In [1]: import numpy as np

In [2]: np.set_printoptions(precision=2, suppress=True, linewidth=120)

In [3]: def tidy(a):
   ...:     return np.round(a, 2) + 0
   ...: 

In [4]: X = np.loadtxt("case2.csv", delimiter=",")

In [5]: X
Out[5]: 
array([[  0. ,   0.3,  -0.1],
       [  0.6,  -0.1,  -0.6],
       [ -0.3,   0.8,   1.2],
       [  0.8,  -1. ,  -0.5],
       [  2.1,  -0.3,   1.4],
       [  0.6,  -0.8,  -1.2],
       [  0. ,   0.8,   0.9],
       [  1. ,   0.4,   0.2],
       [  0.1,  -0.6,  -0.5],
       [ -1.9,   0.1,   0.4],
       [  0.5,   0.7,  -0.7],
       [ -0.1,   0.4,   0.2],
       [  0.5,  -0.4,  -0.8],
       [ -0.2,  -0.5,   0.4],
       [  0.9,  -0.3,  -0.2],
       [  1.1,  -1.1,  -0.2],
       [  0.7,  -0.3,  -0.9],
       [ -1.7,   0.7,   0.6],
       [ -0.5,  -1.2,  -0.2],
       [  0.5,   1.6,   0.7],
       [ -9. , -10. ,  -5. ],
       [  1.5,   2.2,   0.4],
       [ -0.8,  -0.1,   0.2],
       [ -1. ,  -1.7,   0.8],
       [  0.3,   1.5,  -1.4],
       [  0. ,   0.3,  -0.1],
       [ -2. ,   0.7,  -0.2],
       [  0.9,   0.8,  -0.3]])

In [6]: lab = X[:, 2] > np.median(X[:, 2])

In [7]: f = X[lab].mean(axis=0) - X[~lab].mean(axis=0)

In [8]: tidy(f)
Out[8]: array([0.26, 1.22, 1.42])

In [9]: np.argsort(-np.abs(f).round(6), kind="stable")
Out[9]: array([2, 1, 0])

In [10]: tidy((((X - X.mean(axis=0)) @ f > 0) == lab).mean())
Out[10]: np.float64(0.79)

In [11]: lab.astype(int)
Out[11]: array([1, 0, 1, 0, 1, 0, 1, 1, 0, 1, 0, 1, 0, 1, 0, 0, 0, 1, 0, 1, 0, 1, 1, 1, 0, 1, 0, 0])

In [12]: ((X - X.mean(axis=0)) @ f > 0).astype(int)
Out[12]: array([1, 0, 1, 0, 1, 0, 1, 1, 0, 1, 1, 1, 0, 1, 1, 0, 0, 1, 0, 1, 0, 1, 1, 0, 1, 1, 1, 1])

In [13]: f, r1 = X[13], X[7]

In [14]: tidy(f @ f)
Out[14]: np.float64(0.45)

In [15]: f @ r1
Out[15]: np.float64(-0.32)

In [16]: pr = (f @ r1) / (f @ f) * f

In [17]: tidy((r1 - pr) @ f)
Out[17]: np.float64(0.0)

In [18]: tidy(r1 - pr)
Out[18]: array([0.86, 0.04, 0.48])

In [19]: tidy(pr)
Out[19]: array([ 0.14,  0.36, -0.28])

In [20]: out = np.array([[0, 0, 2, 0], [2, 2, 1, 1], [2, 0, 1, 2], [1, 1, 2, 0]])

In [21]: C = np.array([[-1, -2], [-2, 1]])

In [22]: F = np.block([[out, np.array([[-2, -2], [-2, -3], [-2, 2], [1, -1]])], [np.zeros((2, 4)), C]])

In [23]: F
Out[23]: 
array([[ 0.,  0.,  2.,  0., -2., -2.],
       [ 2.,  2.,  1.,  1., -2., -3.],
       [ 2.,  0.,  1.,  2., -2.,  2.],
       [ 1.,  1.,  2.,  0.,  1., -1.],
       [ 0.,  0.,  0.,  0., -1., -2.],
       [ 0.,  0.,  0.,  0., -2.,  1.]])

In [24]: f, r1 = F[2], F[3]

In [25]: f @ f
Out[25]: np.float64(17.0)

In [26]: f @ r1
Out[26]: np.float64(0.0)

In [27]: pr = (f @ r1) / (f @ f) * f

In [28]: np.outer(f, r1)
Out[28]: 
array([[ 2.,  2.,  4.,  0.,  2., -2.],
       [ 0.,  0.,  0.,  0.,  0., -0.],
       [ 1.,  1.,  2.,  0.,  1., -1.],
       [ 2.,  2.,  4.,  0.,  2., -2.],
       [-2., -2., -4., -0., -2.,  2.],
       [ 2.,  2.,  4.,  0.,  2., -2.]])

In [29]: pr
Out[29]: array([ 0.,  0.,  0.,  0., -0.,  0.])

In [30]: (r1 - pr) @ f
Out[30]: np.float64(0.0)

In [31]: r1 - pr
Out[31]: array([ 1.,  1.,  2.,  0.,  1., -1.])

In [32]: tidy(np.linalg.norm(f + r1) ** 2 + np.linalg.norm(f - r1) ** 2)
Out[32]: np.float64(50.0)

In [33]: out = np.array([[0, 1, 0], [2, 0, 0], [1, 0, 0], [2, 0, 1], [2, 1, 2], [1, 1, 1]])

In [34]: np.vstack([F, out.T]).shape
Out[34]: (9, 6)

In [35]: np.einsum("ik,kj->ji", F, out)
Out[35]: 
array([[-4.,  0.,  3.,  5., -4., -3.],
       [-4., -3.,  2.,  1., -3., -1.],
       [-6., -6.,  0.,  1., -4., -3.]])

In [36]: vec = np.array([1, 2, 2, 3, -2, 2])

In [37]: a = np.maximum(F @ vec, 0)

In [38]: np.flatnonzero(a > 1e-9)
Out[38]: array([0, 1, 2, 3, 5])

In [39]: tidy(np.tanh(F @ vec))
Out[39]: array([ 1.  ,  1.  ,  1.  ,  1.  , -0.96,  1.  ])

In [40]: np.maximum(F @ (3 * vec), 0)
Out[40]: array([12., 27., 54.,  9.,  0., 18.])

In [41]: Xs = X - X.mean(axis=0)

In [42]: U, sv, vt = np.linalg.svd(Xs, full_matrices=False)

In [43]: tidy((sv ** 2).sum() ** 2 / (sv ** 4).sum())
Out[43]: np.float64(1.33)

In [44]: np.abs(vt[0]).argmax()
Out[44]: np.int64(1)

In [45]: np.searchsorted(np.cumsum(sv ** 2) / (sv ** 2).sum(), 0.9) + 1
Out[45]: np.int64(2)

In [46]: np.abs(U[:, 0]).argmax()
Out[46]: np.int64(20)

In [47]: M = np.load("data.npy")

In [48]: tidy(M)
Out[48]: 
array([[-2.57,  0.33, -2.51, -0.33, -1.7 ,  0.11],
       [ 2.25, -0.39, -2.21, -2.07,  0.28,  1.24],
       [-1.12,  2.83,  0.43, -1.49,  1.94,  0.76],
       [-0.32, -0.25,  1.21,  0.39, -1.2 ,  3.57],
       [ 1.44,  2.3 , -1.25,  2.61, -0.37,  0.31],
       [-0.96, -1.54, -1.26,  1.56,  2.78,  0.99]])

In [49]: tidy(np.linalg.norm(M, axis=0))
Out[49]: array([4., 4., 4., 4., 4., 4.])

In [50]: tidy(np.linalg.norm(M, axis=1))
Out[50]: array([4., 4., 4., 4., 4., 4.])

In [51]: tidy(np.linalg.norm(M, 1)), tidy(np.linalg.norm(M, np.inf))
Out[51]: (np.float64(8.88), np.float64(9.09))

In [52]: tidy(np.linalg.norm(M) ** 2 / np.linalg.norm(M, 2) ** 2)
Out[52]: np.float64(6.0)

In [53]: tidy(M[2] @ M[0])
Out[53]: np.float64(0.0)

In [54]: O, _ = np.linalg.qr(np.array([[0.5, -0.9, 1.0],
    ...:     [-0.8, -0.4, -0.6],
    ...:     [-1.0, -1.7, -0.2],
    ...:     [2.0, -0.1, -0.7]]))

In [55]: feats = O @ O.T

In [56]: tidy(feats)
Out[56]: 
array([[ 0.83, -0.34,  0.17, -0.01],
       [-0.34,  0.34,  0.33, -0.01],
       [ 0.17,  0.33,  0.83,  0.01],
       [-0.01, -0.01,  0.01,  1.  ]])

In [57]: # rows and columns are dependent

In [58]: tidy(feats @ np.linalg.pinv(feats) @ feats)
Out[58]: 
array([[ 0.83, -0.34,  0.17, -0.01],
       [-0.34,  0.34,  0.33, -0.01],
       [ 0.17,  0.33,  0.83,  0.01],
       [-0.01, -0.01,  0.01,  1.  ]])

In [59]: np.linalg.lstsq(feats[:-1].T, feats[-1])[2]
Out[59]: np.int32(3)

In [60]: tidy(np.trace(np.linalg.pinv(feats) @ feats))
Out[60]: np.float64(3.0)

In [61]: np.allclose(feats[:-1].T @ np.linalg.lstsq(feats[:-1].T, feats[-1])[0], feats[-1])
Out[61]: True

In [62]: rng = np.random.default_rng(79255)

In [63]: lab = rng.permutation(4)

In [64]: lab
Out[64]: array([1, 3, 2, 0])

In [65]: out = feats[lab][:, lab]

In [66]: tidy(np.sort(np.abs(np.linalg.eigvals(out))))
Out[66]: array([0., 1., 1., 1.])

In [67]: tidy(np.diag(out))
Out[67]: array([0.34, 1.  , 0.83, 0.83])

In [68]: tidy(np.trace(out))
Out[68]: np.float64(3.0)

In [69]: np.argsort(-np.linalg.norm(feats, axis=0).round(6), kind="stable")[:3]
Out[69]: array([3, 2, 0])

In [70]: data = np.vander(np.arange(9) - 3, 4, increasing=True)

In [71]: data
Out[71]: 
array([[  1,  -3,   9, -27],
       [  1,  -2,   4,  -8],
       [  1,  -1,   1,  -1],
       [  1,   0,   0,   0],
       [  1,   1,   1,   1],
       [  1,   2,   4,   8],
       [  1,   3,   9,  27],
       [  1,   4,  16,  64],
       [  1,   5,  25, 125]])

In [72]: out = data / np.sqrt((data ** 2).mean(axis=1, keepdims=True))

In [73]: data - data.mean(axis=1, keepdims=True)
Out[73]: 
array([[  6.  ,   2.  ,  14.  , -22.  ],
       [  2.25,  -0.75,   5.25,  -6.75],
       [  1.  ,  -1.  ,   1.  ,  -1.  ],
       [  0.75,  -0.25,  -0.25,  -0.25],
       [  0.  ,   0.  ,   0.  ,   0.  ],
       [ -2.75,  -1.75,   0.25,   4.25],
       [ -9.  ,  -7.  ,  -1.  ,  17.  ],
       [-20.25, -17.25,  -5.25,  42.75],
       [-38.  , -34.  , -14.  ,  86.  ]])

In [74]: np.linalg.matrix_rank(data - data.mean(axis=1, keepdims=True))
Out[74]: np.int64(3)

In [75]: np.linalg.matrix_rank(out) == np.linalg.matrix_rank(data)
Out[75]: np.True_

In [76]: mat = np.load("arr.npy")

In [77]: mat
Out[77]: 
array([[ 5.,  9., -8.,  6.,  0.,  0.,  0.,  0.,  0.,  0.],
       [ 8.,  7., -9.,  0.,  0.,  0.,  0.,  0.,  0.,  0.],
       [ 0., -8.,  8., -9.,  0.,  0.,  0.,  0.,  0.,  0.],
       [-1., -8.,  1., -4.,  0.,  0.,  0.,  0.,  0.,  0.],
       [ 0.,  0.,  0.,  0., -1.,  0., -3.,  3.,  2., -2.],
       [ 0.,  0.,  0.,  0., -2., -1.,  2.,  3., -3.,  1.],
       [ 0.,  0.,  0.,  0.,  2.,  2.,  3., -2.,  2., -1.],
       [ 0.,  0.,  0.,  0.,  1., -2., -3., -3.,  1., -1.],
       [ 0.,  0.,  0.,  0.,  0.,  1., -1., -3., -2., -3.],
       [ 0.,  0.,  0.,  0., -1., -1.,  1.,  1.,  3.,  2.]])

In [78]: # 2 blocks once reordered

In [79]: f = np.array([-2, 1, 0])

In [80]: np.polyval(f, mat[3])
Out[80]: array([  -3., -136.,   -1.,  -36.,    0.,    0.,    0.,    0.,    0.,    0.])

In [81]: ev, V = np.linalg.eigh(feats)

In [82]: vec = np.array([1, 1, 1, -1])

In [83]: tidy(np.linalg.eigvalsh(feats[1:, 1:]))
Out[83]: array([0.17, 1.  , 1.  ])

In [84]: tidy(vec @ feats @ vec / (vec @ vec)), tidy(ev[0]), tidy(ev[-1])
Out[84]: (np.float64(0.84), np.float64(0.0), np.float64(1.0))

In [85]: tidy(np.abs(feats).sum(axis=1).max()), tidy(np.abs(ev).max())
Out[85]: (np.float64(1.34), np.float64(1.0))

In [86]: tidy(V * np.maximum(ev, 0) @ V.T)
Out[86]: 
array([[ 0.83, -0.34,  0.17, -0.01],
       [-0.34,  0.34,  0.33, -0.01],
       [ 0.17,  0.33,  0.83,  0.01],
       [-0.01, -0.01,  0.01,  1.  ]])

In [87]: lab = rng.permutation(10)

In [88]: lab
Out[88]: array([6, 9, 4, 2, 0, 3, 5, 8, 1, 7])

In [89]: out = mat[lab][:, lab]

In [90]: np.allclose(out, mat)
Out[90]: False

In [91]: np.trace(out)
Out[91]: np.float64(14.0)

In [92]: tidy(np.sort(np.abs(np.linalg.eigvals(out))))
Out[92]: array([ 1.05,  3.03,  3.03,  3.15,  3.15,  4.26,  4.26,  6.09,  8.51, 17.36])

In [93]: out
Out[93]: 
array([[ 3., -1.,  2.,  0.,  0.,  0.,  2.,  2.,  0., -2.],
       [ 1.,  2., -1.,  0.,  0.,  0., -1.,  3.,  0.,  1.],
       [-3., -2., -1.,  0.,  0.,  0.,  0.,  2.,  0.,  3.],
       [ 0.,  0.,  0.,  8.,  0., -9.,  0.,  0., -8.,  0.],
       [ 0.,  0.,  0., -8.,  5.,  6.,  0.,  0.,  9.,  0.],
       [ 0.,  0.,  0.,  1., -1., -4.,  0.,  0., -8.,  0.],
       [ 2.,  1., -2.,  0.,  0.,  0., -1., -3.,  0.,  3.],
       [-1., -3.,  0.,  0.,  0.,  0.,  1., -2.,  0., -3.],
       [ 0.,  0.,  0., -9.,  8.,  0.,  0.,  0.,  7.,  0.],
       [-3., -1.,  1.,  0.,  0.,  0., -2.,  1.,  0., -3.]])

In [94]: vec = np.array([8, 6, 4, -9, -3, 5, 4, 3, 6, 4])

In [95]: target = mat @ vec

In [96]: coef, lr = np.zeros(10), 1 / np.linalg.norm(mat, 2) ** 2

In [97]: for i in range(30):
    ...:     coef -= lr * mat.T @ (mat @ coef - target)
    ...:     if i % 10 == 0: print(i, round(np.linalg.norm(mat @ coef - target), 2))
    ...: 
0 101.43
10 45.13
20 27.61

In [98]: tidy(coef)
Out[98]: array([ 7.7 ,  3.36,  1.8 , -7.67, -0.27,  1.43,  4.29,  3.65,  4.41,  2.85])

In [99]: tidy(np.linalg.cond(mat))
Out[99]: np.float64(25.06)

In [100]: W0 = np.load("mat.npy")

In [101]: W0
Out[101]: 
array([[ 1,  1,  2,  4, -5,  3, -2, -4, -2],
       [ 5,  3,  2, -1, -4,  3,  1,  2,  0],
       [ 1,  5, -1, -1, -2,  3,  2,  5,  0],
       [ 1,  1,  2,  4, -5,  3, -2, -4, -2],
       [ 1, -1,  3,  0,  0,  2,  2,  5,  3],
       [ 1,  4,  5,  0,  3,  1, -1, -3, -1]])

In [102]: # null space of dimension 4

In [103]: rank = np.linalg.matrix_rank(W0)

In [104]: rank
Out[104]: np.int64(5)

In [105]: null = np.linalg.svd(W0)[2][rank:].T

In [106]: np.allclose(W0 @ null, 0)
Out[106]: True

In [107]: [int(np.linalg.matrix_rank(W0[:, :j + 1])) for j in range(9)]
Out[107]: [1, 2, 3, 4, 5, 5, 5, 5, 5]

In [108]: tidy(W0 @ null)
Out[108]: 
array([[0., 0., 0., 0.],
       [0., 0., 0., 0.],
       [0., 0., 0., 0.],
       [0., 0., 0., 0.],
       [0., 0., 0., 0.],
       [0., 0., 0., 0.]])

In [109]: U, sv, vt = np.linalg.svd(W0)

In [110]: np.argmax(sv[:-1] / (sv[1:] + 1e-6)) + 1
Out[110]: np.int64(5)

In [111]: tidy(sv)
Out[111]: array([13.54, 11.56,  7.5 ,  5.48,  3.42,  0.  ])

In [112]: out = U[:, :5] @ np.diag(sv[:5]) @ vt[:5]

In [113]: np.linalg.matrix_rank(W0, rtol=0.05)
Out[113]: np.int64(5)

In [114]: tidy(np.abs(W0 - out).max())
Out[114]: np.float64(0.0)

In [115]: np.linalg.matrix_rank(out)
Out[115]: np.int64(5)

In [116]: tidy(out)
Out[116]: 
array([[ 1.,  1.,  2.,  4., -5.,  3., -2., -4., -2.],
       [ 5.,  3.,  2., -1., -4.,  3.,  1.,  2.,  0.],
       [ 1.,  5., -1., -1., -2.,  3.,  2.,  5.,  0.],
       [ 1.,  1.,  2.,  4., -5.,  3., -2., -4., -2.],
       [ 1., -1.,  3.,  0.,  0.,  2.,  2.,  5.,  3.],
       [ 1.,  4.,  5.,  0.,  3.,  1., -1., -3., -1.]])

In [117]: tidy(np.linalg.norm(W0 - out) / np.linalg.norm(W0))
Out[117]: np.float64(0.0)
